$ python -q
>>> import numpy as np
>>> from numpy import linalg as LA
>>> np.set_printoptions(suppress=True, linewidth=120)
>>> rnd = lambda a: np.round(a, 1) + 0
>>> data = np.load("run18.npy")
>>> print(data)
[[ 10.1   3.9  -0.8]
 [-16.3  15.7  -5.1]
 [-17.   13.3  -3.9]
 [  9.7   2.5  -0.4]
 [ 11.3   6.8  -0.4]
 [-13.   15.5  -2.1]
 [ 10.7  10.    0.3]
 [ 10.6   2.5  -1.5]
 [-13.9  13.8  -3.3]
 [ 10.2   4.    1. ]
 [-14.4  11.8  -5.1]
 [ 10.2   7.2  -1.1]]
>>> cen = data - data.mean(axis=0)
>>> vecs = LA.svd(cen)[2][:2]
>>> Y = cen - cen @ vecs.T @ vecs
>>> rnd(LA.norm(Y) / LA.norm(cen))
np.float64(0.1)
>>> rnd(np.cov(cen @ vecs.T, rowvar=False))
array([[194.9,   0. ],
       [  0. ,   5.3]])
>>> rnd((cen @ vecs.T).std(axis=0))
array([13.4,  2.2])
>>> rnd(Y.std(axis=0))
array([0.2, 0.1, 0.8])
>>> A = np.array([[0, 5, 4, 3, 0, 1, 0, 4],
...     [4, 0, 5, 4, 3, 0, 1, 0],
...     [0, 4, 0, 5, 4, 3, 0, 1],
...     [1, 0, 4, 0, 5, 4, 3, 0],
...     [0, 1, 0, 4, 0, 5, 4, 3],
...     [3, 0, 1, 0, 4, 0, 5, 4],
...     [4, 3, 0, 1, 0, 4, 0, 5],
...     [5, 4, 3, 0, 1, 0, 4, 0]])
>>> rnd(np.fft.fft(A[0]))
array([17. +0.j ,  3.5-6.1j, -4. +1.j , -3.5+1.9j, -9. +0.j , -3.5-1.9j, -4. -1.j ,  3.5+6.1j])
>>> X = np.loadtxt("m.csv", delimiter=",")
>>> X
array([[-1.1, -3. , -0.8,  0.6, -1.8,  0.4],
       [-1.1, -0.5, -0.6,  0.3,  0.6, -1. ],
       [ 1. ,  1.5, -2.5,  2. , -0.5, -0.5],
       [-0.1,  0.5,  1.2,  1. ,  0.4,  1.1],
       [ 0.6, -0.3, -0.2, -0.5, -0.1,  0.2],
       [ 1. , -1.4,  0.7, -1.3,  2.1,  0. ],
       [-0.8,  0.4, -0.2, -0.9,  1.7, -0.2],
       [ 0.6,  0.2,  0.7,  0.8, -0.8, -0.2],
       [-0.2,  0.5,  0.7, -0.6,  1.8,  0.1],
       [-1.8,  0.2, -1.6,  0.3, -0.3,  0.3],
       [ 0.5, -0.6, -1.2,  0.7,  0.6, -3.9],
       [ 1.4,  0. , -1.2,  0.8,  0.3,  0.3],
       [ 2.7,  0. ,  1.1, -1. , -1.5, -0.2],
       [ 0.3,  1.7,  0.8,  0.8,  1. ,  0.6],
       [-0.4, -1.4, -0.5, -0.4, -1.3,  1.2],
       [ 0.9,  1.2,  0.2, -0.1, -0.8,  0.6],
       [ 0.1, -0.1,  1.1,  0.1,  0.8, -0.8],
       [-0.3,  0.4, -0.3,  0.1,  1.9, -1. ],
       [-1.1, -1. , -2.1,  1.1,  0.9,  1.7],
       [ 1.5,  0.1,  0. ,  0.6,  0.8,  1. ],
       [-1.2,  0.6, -0.5,  1.3,  0. ,  0.1],
       [ 0.6,  0. ,  0.3,  0.3,  2.3,  0.4],
       [ 1.3, -1.7, -0.3,  0.7, -0.1, -0.1],
       [ 0.5,  2.9,  0.2, -0.1,  0.8, -0.9],
       [-0.3, -0.8,  0.5, -0.8, -0.3,  0.8],
       [-3.1,  1.6, -0.7,  0.4, -2.2,  1.1],
       [ 0. ,  0.5, -0.3, -1.4, -1.4,  0.3],
       [-0.7,  0.2, -2.8,  0.4, -1.7, -1.6],
       [-1. ,  0.8, -0.3,  0.3,  0.3,  0.5],
       [ 1.1,  0.3, -0.1,  0.3,  0.4,  0.2],
       [-2.2, -1.6, -0.4, -0.5, -0.5, -1.3],
       [ 0. ,  0. , -0.2, -0.5, -0.4,  1.4],
       [-0.8, -0.2,  0.1, -0.3,  0.7, -2.1],
       [-0.8,  0.8, -1.6, -0.4, -0.3, -0.4],
       [ 0.8, -0.1, -0.7, -0.3,  0.5,  0.6],
       [ 1.1, -0.6, -0.3,  1. , -0.6, -1. ],
       [-1.3, -0.2,  0. , -0.8,  0.2, -1. ],
       [ 0.6,  0.4,  1.3,  0.1,  0.5, -0.2],
       [ 0.4,  1.3,  1.3, -0.3, -0.5,  0.9],
       [-0.4,  1.8, -1.3, -0.6,  0.7,  1. ],
       [-2.9, -0.8, -1.6, -2.8, -1.2,  0.1],
       [ 0. ,  1.3,  0.6, -0.7,  0. ,  1.2]])
>>> blk = np.stack([X, 3 * X, X[::-1]])
>>> blk.shape
(3, 42, 6)
>>> rnd(np.einsum("bij,cij->bc", blk, blk))
array([[ 274.3,  823. ,  -20.6],
       [ 823. , 2468.9,  -61.7],
       [ -20.6,  -61.7,  274.3]])
